% ipython --no-banner

In [1]: import numpy as np

In [2]: import numpy.linalg as la

In [3]: np.set_printoptions(precision=3, suppress=True, linewidth=100, floatmode="fixed")

In [4]: X = np.load("run13.npy")

In [5]: X
Out[5]: 
array([[ 0.000,  0.000, -1.000, -3.000],
       [ 0.000,  0.000,  0.000,  3.000],
       [-1.000,  0.000,  0.000,  0.000],
       [-3.000,  3.000,  0.000,  0.000]])

In [6]: q, vecs = la.qr(X[:, :1])[0], la.qr(X[:, 1:])[0]

In [7]: sigma = la.svd(q.T @ vecs, compute_uv=False)

In [8]: (sigma > 0.9).sum()
Out[8]: np.int64(1)

In [9]: round(la.norm(q @ q.T - vecs @ vecs.T, 2), 3)
Out[9]: np.float64(1.0)

In [10]: m1 = np.array([[-2, -3, 1, 1], [-1, 1, -1, 3], [1, 2, 1, 1], [-1, 1, 0, -3]])

In [11]: m1[:, 2] = -1 * m1[:, 1]

In [12]: m1
Out[12]: 
array([[-2, -3,  3,  1],
       [-1,  1, -1,  3],
       [ 1,  2, -2,  1],
       [-1,  1, -1, -3]])

In [13]: out = m1[0, 0] * m1[1:] - np.outer(m1[1:, 0], m1[0])

In [14]: out
Out[14]: 
array([[ 0, -5,  5, -5],
       [ 0, -1,  1, -3],
       [ 0, -5,  5,  7]])

In [15]: m1[:, 0] / m1[0, 0]
Out[15]: array([ 1.000,  0.500, -0.500,  0.500])

In [16]: r = la.matrix_rank(out)

In [17]: r
Out[17]: np.int64(2)

In [18]: null = la.svd(out)[2][r:].T

In [19]: null.shape
Out[19]: (4, 2)

In [20]: np.round(out @ null, 3) + 0
Out[20]: 
array([[0.000, 0.000],
       [0.000, 0.000],
       [0.000, 0.000]])

In [21]: [int(la.matrix_rank(out[:, :j + 1])) for j in range(4)]
Out[21]: [0, 1, 1, 2]

In [22]: la.matrix_rank(out.T @ out), la.matrix_rank(out @ out.T)
Out[22]: (np.int64(2), np.int64(2))

In [23]: np.round(null @ null.T, 3) + 0
Out[23]: 
array([[1.000, 0.000, 0.000, 0.000],
       [0.000, 0.500, 0.500, 0.000],
       [0.000, 0.500, 0.500, 0.000],
       [0.000, 0.000, 0.000, 0.000]])

In [24]: [int(la.matrix_rank(out[:i])) for i in range(1, len(out) + 1)]
Out[24]: [1, 2, 2]

In [25]: np.round(la.eigvals(m1).sum().real, 3)
Out[25]: np.float64(-6.0)

In [26]: np.einsum("ij,ji->", m1, m1)
Out[26]: np.int64(28)

In [27]: np.round(np.poly(m1), 3) + 0
Out[27]: array([  1.000,   6.000,   4.000, -19.000,   0.000])

In [28]: round(float(la.det(2 * m1)), 3), np.round(la.det(m1), 3)
Out[28]: (0.0, np.float64(0.0))

In [29]: np.round(la.det(m1[::-1]), 3)
Out[29]: np.float64(0.0)

In [30]: np.round(la.det(m1.T), 3)
Out[30]: np.float64(0.0)

In [31]: out = np.array([[1, 0, 1], [1, 2, 2]])

In [32]: Z = np.kron(out, m1)

In [33]: Z.shape
Out[33]: (8, 12)

In [34]: Z
Out[34]: 
array([[-2, -3,  3,  1,  0,  0,  0,  0, -2, -3,  3,  1],
       [-1,  1, -1,  3,  0,  0,  0,  0, -1,  1, -1,  3],
       [ 1,  2, -2,  1,  0,  0,  0,  0,  1,  2, -2,  1],
       [-1,  1, -1, -3,  0,  0,  0,  0, -1,  1, -1, -3],
       [-2, -3,  3,  1, -4, -6,  6,  2, -4, -6,  6,  2],
       [-1,  1, -1,  3, -2,  2, -2,  6, -2,  2, -2,  6],
       [ 1,  2, -2,  1,  2,  4, -4,  2,  2,  4, -4,  2],
       [-1,  1, -1, -3, -2,  2, -2, -6, -2,  2, -2, -6]])
